$ python3 -q
>>> import numpy as np
>>> np.set_printoptions(suppress=True, linewidth=140)
>>> data = np.load("mat.npy")
>>> data
array([[-1.44, -1.08,  0.24],
       [-0.48, -0.36,  0.08],
       [-1.08, -0.81,  0.18],
       [-0.12, -0.09,  0.02]])
>>> cov = data.T @ data
>>> cov.round(3)
array([[ 3.485,  2.614, -0.581],
       [ 2.614,  1.96 , -0.436],
       [-0.581, -0.436,  0.097]])
>>> (data @ data.T).shape
(4, 4)
>>> round(float(np.linalg.norm(cov, 2) / np.linalg.norm(cov)), 3)
1.0
>>> np.linalg.matrix_rank(data, rtol=0.1)
np.int64(1)
>>> np.argsort(-np.linalg.norm(data, axis=0).round(6), kind="stable")[:3]
array([0, 1, 2])
>>> rng = np.random.default_rng(841)
>>> out = data + rng.integers(-2, 3, (4, 1)) @ rng.integers(-2, 3, (1, 3))
>>> out.round(3)
array([[ 0.56, -1.08,  2.24],
       [-0.48, -0.36,  0.08],
       [ 0.92, -0.81,  2.18],
       [-2.12, -0.09, -1.98]])
>>> print(np.abs(out - data).sum(axis=1))
[4. 0. 4. 4.]
>>> print(np.round(np.linalg.svd(out - data, compute_uv=False), 3) + 0)
[4.899 0.    0.   ]
>>> arr = np.loadtxt("sample10.csv", delimiter=",")
>>> arr
array([[61.951, 39.121, 39.21 ],
       [57.386, 39.698, 39.452],
       [59.389, 38.829, 43.21 ],
       [59.741, 37.935, 39.364],
       [61.047, 41.162, 40.402],
       [60.17 , 39.391, 38.902],
       [59.938, 38.131, 40.505],
       [60.461, 40.392, 41.577],
       [59.305, 40.525, 41.455],
       [60.042, 40.511, 41.44 ],
       [57.527, 40.339, 41.223],
       [61.182, 39.593, 38.85 ],
       [59.778, 40.072, 41.297],
       [58.057, 39.782, 39.569],
       [60.135, 39.123, 41.826],
       [60.553, 38.741, 39.5  ],
       [60.283, 38.526, 40.016],
       [61.17 , 41.084, 41.025],
       [59.989, 40.197, 39.459],
       [59.809, 40.603, 40.305],
       [59.734, 39.684, 40.61 ],
       [60.54 , 41.879, 39.943]])
>>> x = np.array([2, 2, 1])
>>> target = arr @ x
>>> np.round(np.linalg.lstsq(arr, target)[0], 3)
array([2., 2., 1.])
>>> target = target + 0.02 * rng.normal(size=22)
>>> target.round(3)
array([241.359, 233.597, 239.618, 234.697, 244.82 , 238.016, 236.633, 243.237, 241.117, 242.559, 236.961, 240.402, 241.007, 235.246,
       240.323, 238.102, 237.637, 245.532, 239.837, 241.134, 239.455, 244.759])
>>> beta, *_ = np.linalg.lstsq(arr, target)
>>> beta.round(3)
array([2.001, 2.002, 0.997])
>>> np.round(arr.T @ (target - arr @ beta), 3) + 0
array([0., 0., 0.])
